% python3 -q
>>> import numpy as np
>>> from numpy import linalg as LA
>>> np.set_printoptions(precision=3, suppress=True, linewidth=100)
>>> m1 = np.loadtxt("test16.csv", delimiter=",")
>>> print(m1)
[[6. 5. 4. 4. 2.]
 [5. 2. 2. 4. 1.]
 [4. 2. 2. 5. 3.]
 [4. 4. 5. 2. 1.]
 [2. 1. 3. 1. 2.]]
>>> vals, evecs = LA.eigh(m1)
>>> print(np.abs(evecs[:, -1]).round(6).argmax())
0
>>> print(evecs @ np.diag(vals) @ evecs.T)
[[6. 5. 4. 4. 2.]
 [5. 2. 2. 4. 1.]
 [4. 2. 2. 5. 3.]
 [4. 4. 5. 2. 1.]
 [2. 1. 3. 1. 2.]]
>>> print(vals)
[-3.946 -1.179  0.617  2.274 16.232]
>>> print(LA.eigvalsh(m1 @ m1))
[  0.381   1.389   5.172  15.568 263.49 ]
>>> print(LA.eigvalsh(m1 + -2 * np.eye(5)))
[-5.946 -3.179 -1.383  0.274 14.232]
>>> q, evecs = LA.qr(m1[:, :1])[0], LA.qr(m1[:, 1:])[0]
>>> s = LA.svd(q.T @ evecs, compute_uv=False)
>>> print((s > 0.9).sum())
1
>>> print(s)
[0.995]
>>> vals, evecs = LA.eig(m1)
>>> print(np.round(m1 @ evecs[:, 0] - vals[0] * evecs[:, 0], 3) + 0)
[0. 0. 0. 0. 0.]
>>> print(vals)
[16.232 -3.946 -1.179  2.274  0.617]
>>> print((m1 + m1.T) / 2)
[[6. 5. 4. 4. 2.]
 [5. 2. 2. 4. 1.]
 [4. 2. 2. 5. 3.]
 [4. 4. 5. 2. 1.]
 [2. 1. 3. 1. 2.]]
>>> print(LA.matrix_power(m1, 3))
[[1554. 1086. 1137. 1177.  612.]
 [1086.  744.  773.  837.  430.]
 [1137.  773.  806.  887.  462.]
 [1177.  837.  887.  874.  460.]
 [ 612.  430.  462.  460.  248.]]
>>> print(np.allclose(m1, m1.T))
True
>>> print(np.allclose(m1 @ m1.T, m1.T @ m1))
True
>>> T = np.stack([m1, -3 * m1, m1[::-1]])
>>> print(LA.det(T))
[   106. -25758.    106.]
>>> print(LA.norm(T, axis=(1, 2)))
[16.912 50.735 16.912]
>>> W0 = np.array([[5.0, 1.0, 0.0, 0.0, 0.0],
...     [0.0, 5.0, 1.0, 0.0, 0.0],
...     [0.0, 0.0, 5.0, 1.0, 0.0],
...     [0.0, 0.0, 0.0, 5.0, 1.0],
...     [0.0, 0.0, 0.0, 0.0, 5.0]])
>>> vals, evecs = LA.eig(W0)
>>> print(np.sort(LA.eigvals(W0 @ W0)))
[25. 25. 25. 25. 25.]
>>> print(W0 @ evecs[:, 0] - vals[0] * evecs[:, 0])
[0. 0. 0. 0. 0.]
>>> print(np.prod(np.diag(W0)), round(float(LA.det(W0)), 3))
3125.0 3125.0
>>> print([int(LA.matrix_rank(LA.matrix_power(W0, p))) for p in range(1, 6)])
[5, 5, 5, 5, 5]
>>> E = np.array([[1, 1, 1, 1, -1, -1, -1, -1],
...     [1, -1, 1, -1, 1, -1, 1, -1],
...     [1, -1, -1, 1, 1, -1, -1, 1],
...     [1, 1, 1, 1, 1, 1, 1, 1]])
>>> B = E / np.sqrt((E ** 2).mean(axis=1, keepdims=True))
>>> print(LA.matrix_rank(B) == LA.matrix_rank(E))
True
>>> B = E / LA.norm(E, axis=1, keepdims=True)
>>> G = B @ B.T
>>> print((G - 2 * np.eye(4)).round(6).argmax(axis=1))
[1 0 0 0]
>>> print((np.abs(G) > 0.9).astype(int))
[[1 0 0 0]
 [0 1 0 0]
 [0 0 1 0]
 [0 0 0 1]]
>>> print(G[0].round(3) + 0)
[1. 0. 0. 0.]
>>> J = np.loadtxt("x.csv", delimiter=",")
>>> print(J)
[[ 2.973  1.99   3.043  1.    -0.008]
 [ 3.017  1.973  2.994  1.001 -0.002]
 [ 3.026  1.97   3.013  0.965  0.007]
 [ 2.989  1.997  3.015  0.957 -0.024]
 [ 3.018  2.031  2.983  1.025  0.019]
 [ 3.021  1.997  2.993  1.007 -0.021]
 [ 1.987  2.987 -0.017  1.986  2.983]
 [ 2.035  2.982 -0.01   1.995  3.   ]
 [ 1.983  2.974 -0.022  2.021  3.028]
 [ 1.998  3.014  0.003  1.998  2.991]
 [ 2.024  3.024  0.003  1.974  2.974]
 [ 1.977  2.995  0.005  2.011  3.018]
 [ 0.027  0.978  2.987  1.972  0.974]
 [-0.025  0.998  2.975  2.009  1.002]
 [-0.015  1.002  3.007  1.986  0.955]
 [ 0.019  0.986  3.007  1.997  1.02 ]
 [-0.02   1.007  3.011  2.004  0.992]
 [ 0.015  0.979  2.979  1.992  0.992]]
>>> B = np.c_[J[:, :3] @ np.array([[0, 9, -3], [1, 4, 0], [-9, 1, 1]]), np.array([-1, -2, 1, -2, -1, -2, -2, -1, -1, -2, -1, 2, 1, 0, -1, 1, -2, -1])]
>>> print(B)
[[-25.397  37.76   -5.876  -1.   ]
 [-24.973  38.039  -6.057  -2.   ]
 [-25.147  38.127  -6.065   1.   ]
 [-25.138  37.904  -5.952  -2.   ]
 [-24.816  38.269  -6.071  -1.   ]
 [-24.94   38.17   -6.07   -2.   ]
 [  3.14   29.814  -5.978  -2.   ]
 [  3.072  30.233  -6.115  -1.   ]
 [  3.172  29.721  -5.971  -1.   ]
 [  2.987  30.041  -5.991  -2.   ]
 [  2.997  30.315  -6.069  -1.   ]
 [  2.95   29.778  -5.926   2.   ]
 [-25.905   7.142   2.906   1.   ]
 [-25.777   6.742   3.05    0.   ]
 [-26.061   6.88    3.052  -1.   ]
 [-26.077   7.122   2.95    1.   ]
 [-26.092   6.859   3.071  -2.   ]
 [-25.832   7.03    2.934  -1.   ]]
>>> print(LA.matrix_rank(np.c_[J, B]))
6
>>> print(np.round(LA.lstsq(J, B[:, 0])[0], 3) + 0)
[ 0.  1. -9.  0.  0.]
>>> print(LA.norm(LA.qr(J)[0].T @ B, axis=0) ** 2 / ((B ** 2).sum(axis=0) + 1e-12))
[1.    1.    1.    0.556]
>>> print(LA.matrix_rank(B))
4
